In [1]: import numpy as np

In [2]: np.set_printoptions(precision=2, suppress=True, linewidth=140, sign=" ")

In [3]: arr = np.load("m.npy")

In [4]: print(arr)
[[ 3.99  4.03 -1.93]
 [-0.17 -0.17  0.02]
 [-2.32 -2.29  1.15]
 [ 0.23  0.21 -0.09]
 [-1.14 -1.16  0.59]
 [ 1.91  1.75 -0.9 ]
 [-1.46 -1.45  0.81]
 [ 1.06  0.99 -0.41]
 [ 1.86  1.96 -1.07]
 [-2.75 -2.72  1.37]
 [-1.93 -1.95  0.98]
 [-3.27 -3.24  1.72]
 [-4.38 -4.44  2.17]
 [ 0.03  0.02  0.11]
 [ 0.51  0.47 -0.25]
 [-1.51 -1.53  0.75]
 [-1.22 -1.24  0.61]
 [-1.73 -1.61  0.88]
 [-0.92 -0.81  0.4 ]
 [-2.03 -2.1   0.98]
 [ 2.25  2.2  -1.08]
 [-3.33 -3.49  1.78]
 [ 3.7   3.74 -1.88]
 [ 0.34  0.29 -0.1 ]
 [-0.39 -0.5   0.28]
 [ 1.73  1.8  -0.89]
 [ 2.71  2.68 -1.31]
 [ 1.17  1.18 -0.65]
 [-0.63 -0.63  0.24]]

In [5]: cen = arr - arr.mean(axis=0)

In [6]: U, sig, Vh = np.linalg.svd(cen, full_matrices=False)

In [7]: print(np.linalg.matrix_rank(cen))
3

In [8]: print(np.round(sig ** 2 / (sig ** 2).sum(), 2) + 0)
[ 1.  0.  0.]

In [9]: print(np.searchsorted(np.cumsum(sig ** 2) / (sig ** 2).sum(), 0.9) + 1)
1

In [10]: print(np.abs(U[:, 0]).argmax())
0

In [11]: print(np.round(cen.mean(axis=0), 2) + 0)
[ 0.  0.  0.]

In [12]: print(np.abs(Vh[0]).argmax())
1

In [13]: C2 = arr.T @ arr

In [14]: print(round(float(np.trace(C2)), 2), round((arr ** 2).sum(), 2))
290.56 290.56

In [15]: print(np.linalg.eigvalsh(C2)[::-1])
[ 290.41    0.1     0.05]

In [16]: print(np.linalg.matrix_rank(C2))
3

In [17]: C2 = np.cov(arr, rowvar=False)

In [18]: print(np.polyfit(arr[:, 0], arr[:, 2], 1))
[-0.5   0.01]

In [19]: print(C2.shape)
(3, 3)

In [20]: O, vecs = np.linalg.qr(arr[:, :1])[0], np.linalg.qr(arr[:, 1:])[0]

In [21]: sig = np.linalg.svd(O.T @ vecs, compute_uv=False)

In [22]: print((sig > 0.9).sum())
1

In [23]: print(sig)
[ 1.]

In [24]: B = arr / np.linalg.norm(arr, axis=1, keepdims=True)

In [25]: C2 = B @ B.T

In [26]: print(np.linalg.norm(B, axis=1))
[ 1.  1.  1.  1.  1.  1.  1.  1.  1.  1.  1.  1.  1.  1.  1.  1.  1.  1.  1.  1.  1.  1.  1.  1.  1.  1.  1.  1.  1.]

In [27]: print((C2 - 2 * np.eye(29)).round(6).argmax(axis=1))
[ 26  28   9   7  10  14  11   3  27   2   4   4  15  24   5  12  15  11  17  12  26   4  25   3  21  22  20   8  19]

In [28]: F = np.load("sample11.npy")

In [29]: print(F)
[[ 2  0  2  0  2  0]
 [ 2  1  2  1  2  1]
 [ 2  1  2  1  2  1]
 [ 2  0  2  0  2  0]
 [ 2  1  2  1  2  1]
 [ 2  1  2  1  2  1]]

In [30]: z = arr[:, 1] > np.median(arr[:, 1])

In [31]: r0 = arr[z].mean(axis=0) - arr[~z].mean(axis=0)

In [32]: print(((arr - arr.mean(axis=0)) @ r0 > 0).astype(int))
[ 1  1  0  1  0  1  0  1  1  0  0  0  0  1  1  0  0  0  0  0  1  0  1  1  0  1  1  1  0]

In [33]: print(np.argsort(-np.abs(r0).round(6), kind="stable"))
[ 0  1  2]

In [34]: print(r0)
[ 3.46  3.45 -1.73]

In [35]: sig = 20 * 0.9 ** np.arange(3)

In [36]: rng = np.random.default_rng(483)

In [37]: J = rng.normal(size=(23, 3)) * rng.permutation(sig)

In [38]: print(J)
[[ 34.19  20.57  16.47]
 [-42.51 -18.52 -28.4 ]
 [ -4.8   -5.21  18.89]
 [ -1.18 -34.43  19.83]
 [-13.99  -5.1   27.4 ]
 [ -0.6   -6.51  14.89]
 [-11.75   1.94  -9.04]
 [ 10.53  -7.51  24.85]
 [-19.04  35.17  -9.58]
 [  8.82   6.19  19.01]
 [ 15.71  -9.7  -12.9 ]
 [ -5.85  -0.81 -18.17]
 [ 12.51 -22.45  11.06]
 [  3.54 -25.33 -23.67]
 [ 16.73  19.91  -6.14]
 [  0.54  19.52 -21.37]
 [ -2.66  -2.71 -10.22]
 [  5.45 -21.25   4.04]
 [ 14.71   3.22  13.23]
 [-15.16 -20.26  -8.5 ]
 [  6.22  -8.11   8.8 ]
 [ 32.83  -3.67  -4.18]
 [-16.38  -9.93  -7.99]]

In [39]: x0 = np.array([0, 3, -2])

In [40]: y = J @ x0

In [41]: coef, lr = np.zeros(3), 1 / np.linalg.norm(J, 2) ** 2

In [42]: for i in range(5):
    ...:     coef -= lr * J.T @ (J @ coef - y)
    ...:     if i % 1 == 0: print(i, round(np.linalg.norm(J @ coef - y), 2))
    ...: 
0 65.32
1 15.59
2 4.75
3 2.14
4 1.16

In [43]: print(np.round(np.linalg.cond(J), 2))
1.53
